$ ipython --no-banner

In [1]: import numpy as np

In [2]: np.set_printoptions(precision=2, suppress=True, linewidth=120, sign=" ")

In [3]: J = np.load("run15.npy")

In [4]: print(J)
[[ 4.  1.  0.  0.  0.]
 [ 0.  4.  1.  0.  0.]
 [ 0.  0.  4.  1.  0.]
 [ 0.  0.  0.  4.  1.]
 [ 0.  0.  0.  0.  4.]]

In [5]: # triangular: eigenvalues sit on the diagonal

In [6]: print([int(np.linalg.matrix_rank(np.linalg.matrix_power(J, p))) for p in range(1, 6)])
[5, 5, 5, 5, 5]

In [7]: print(np.prod(np.diag(J)), np.round(np.linalg.det(J), 2))
1024.0 1024.0

In [8]: Y = np.linalg.inv(J)

In [9]: print((np.abs(Y) > 1e-9).astype(int))
[[ 1  1  1  1  1]
 [ 0  1  1  1  1]
 [ 0  0  1  1  1]
 [ 0  0  0  1  1]
 [ 0  0  0  0  1]]

In [10]: print(round(float(np.linalg.slogdet(J)[0]), 2))
1.0

In [11]: print(np.linalg.inv(Y))
[[ 4.  1.  0.  0.  0.]
 [ 0.  4.  1.  0.  0.]
 [ 0.  0.  4.  1.  0.]
 [ 0.  0.  0.  4.  1.]
 [ 0.  0.  0.  0.  4.]]

In [12]: print(J @ Y)
[[ 1.  0.  0.  0.  0.]
 [ 0.  1.  0.  0.  0.]
 [ 0.  0.  1.  0.  0.]
 [ 0.  0.  0.  1.  0.]
 [ 0.  0.  0.  0.  1.]]

In [13]: print(np.linalg.det(J) * Y)
[[256. -64.  16.  -4.   1.]
 [  0. 256. -64.  16.  -4.]
 [  0.   0. 256. -64.  16.]
 [  0.   0.   0. 256. -64.]
 [  0.   0.   0.   0. 256.]]

In [14]: W1 = np.array([[3, -3, -3, -2, 1, -3],
    ...:     [-1, 2, 1, 3, 3, 2],
    ...:     [-3, 2, -3, 0, -2, -3],
    ...:     [0, -3, -1, 2, -1, -1],
    ...:     [0, 3, 3, 0, 3, 1]])

In [15]: beta = np.array([1, 2, 1, 0, 2, 1])

In [16]: H = np.maximum(J @ W1 + beta, 0)

In [17]: print(np.linalg.matrix_rank(H))
5

In [18]: print((H > 0).astype(int))
[[ 1  0  0  0  1  0]
 [ 0  1  1  1  1  1]
 [ 0  1  0  1  0  0]
 [ 1  0  0  1  1  0]
 [ 1  1  1  0  1  1]]

In [19]: basis = np.array([[0, -2, 2],
    ...:     [1, 0, -2],
    ...:     [1, -2, 2],
    ...:     [1, -2, 0],
    ...:     [1, -2, 0],
    ...:     [0, -1, -1]])

In [20]: print(H @ basis)
[[  9. -42.  24.]
 [ 38. -58. -26.]
 [  9.  -4. -14.]
 [  9. -20.   2.]
 [ 41. -61.  -5.]]

In [21]: print((H @ basis).round(6).argmax(axis=1))
[ 2  0  0  0  0]

In [22]: print(W1 @ basis)
[[ -7   5   9]
 [  9 -14  -6]
 [ -3  19 -13]
 [ -3   1   5]
 [  9 -13  -1]]
